% python3 -q
>>> import numpy as np
>>> np.set_printoptions(precision=2, suppress=True, linewidth=160)
>>> rnd = lambda a: np.round(a, 2) + 0
>>> rng = np.random.default_rng(758)
>>> A = np.triu(rng.random((4, 4)) < 0.6, 1).astype(int)
>>> A = A + A.T
>>> A
array([[0, 1, 0, 1],
       [1, 0, 0, 1],
       [0, 0, 0, 0],
       [1, 1, 0, 0]])
>>> rank = np.linalg.matrix_rank(A)
>>> rank
np.int64(3)
>>> ns = np.linalg.svd(A)[2][rank:].T
>>> ns @ ns.T
array([[0., 0., 0., 0.],
       [0., 0., 0., 0.],
       [0., 0., 1., 0.],
       [0., 0., 0., 0.]])
>>> [int(np.linalg.matrix_rank(A[:i])) for i in range(1, len(A) + 1)]
[1, 2, 2, 3]
>>> print([int(np.linalg.matrix_rank(A[:, :j + 1])) for j in range(4)])
[1, 2, 2, 3]
>>> np.allclose(A @ ns, 0)
True
>>> np.linalg.cond(A) > 100
np.True_
>>> [round(float(x), 2) for x in np.linalg.svd(A, compute_uv=False)[:3]]
[2.0, 1.0, 1.0]
>>> print(rnd(np.linalg.norm(A, 2) / np.linalg.norm(A)))
0.82
>>> rnd(np.sort(np.linalg.eigvals(A).real))
array([-1., -1.,  0.,  2.])
>>> np.flatnonzero(np.linalg.matrix_power((A != 0) + (A.T != 0) + np.eye(4), 4)[2])
array([2])
>>> U, sv, vt = np.linalg.svd(A)
>>> np.argmax(sv[:-1] / (sv[1:] + 1e-6)) + 1
np.int64(3)
>>> other = U[:, :3] @ np.diag(sv[:3]) @ vt[:3]
>>> rnd(np.linalg.norm(A - other) / np.linalg.norm(A))
np.float64(0.0)
>>> np.linalg.matrix_rank(other)
np.int64(3)
>>> print(rnd(other))
[[0. 1. 0. 1.]
 [1. 0. 0. 1.]
 [0. 0. 0. 0.]
 [1. 1. 0. 0.]]
>>> print(rnd(np.linalg.norm(A - other, 2)), sv[3])
0.0 0.0
>>> F = np.load("arr.npy")
>>> F
array([[  3,  -3,   0,  -1],
       [-26,  25,  -2,  10],
       [ 15,  -6,  18, -17]])
>>> # looks like rank 2
>>> rank = np.linalg.matrix_rank(F)
>>> rank
np.int64(2)
>>> ns = np.linalg.svd(F)[2][rank:].T
>>> print(rnd(ns @ ns.T))
[[ 0.52  0.44 -0.08  0.21]
 [ 0.44  0.44 -0.22  0.  ]
 [-0.08 -0.22  0.4   0.43]
 [ 0.21  0.    0.43  0.64]]
>>> [int(np.linalg.matrix_rank(F[:, :j + 1])) for j in range(4)]
[1, 2, 2, 2]
>>> ns.shape
(4, 2)
>>> print([int(np.linalg.matrix_rank(F[:i])) for i in range(1, len(F) + 1)])
[1, 2, 2]
>>> np.linalg.matrix_rank(F.T @ F), np.linalg.matrix_rank(F @ F.T)
(np.int64(2), np.int64(2))
>>> mat = np.load("out11.npy")
>>> rnd(mat)
array([[-0.31, -0.93, -0.19],
       [-0.93,  0.33, -0.13],
       [-0.19, -0.13,  0.97]])
>>> vals, vecs = np.linalg.eigh(mat)
>>> vec = np.array([1, 0, -3])
>>> rnd(vec @ mat @ vec)
np.float64(9.57)
>>> rnd(vec @ mat @ vec / (vec @ vec)), rnd(vals[0]), vals[-1]
(np.float64(0.96), np.float64(-1.0), np.float64(1.0))
>>> rnd(vecs * np.abs(vals) @ vecs.T)
array([[1., 0., 0.],
       [0., 1., 0.],
       [0., 0., 1.]])
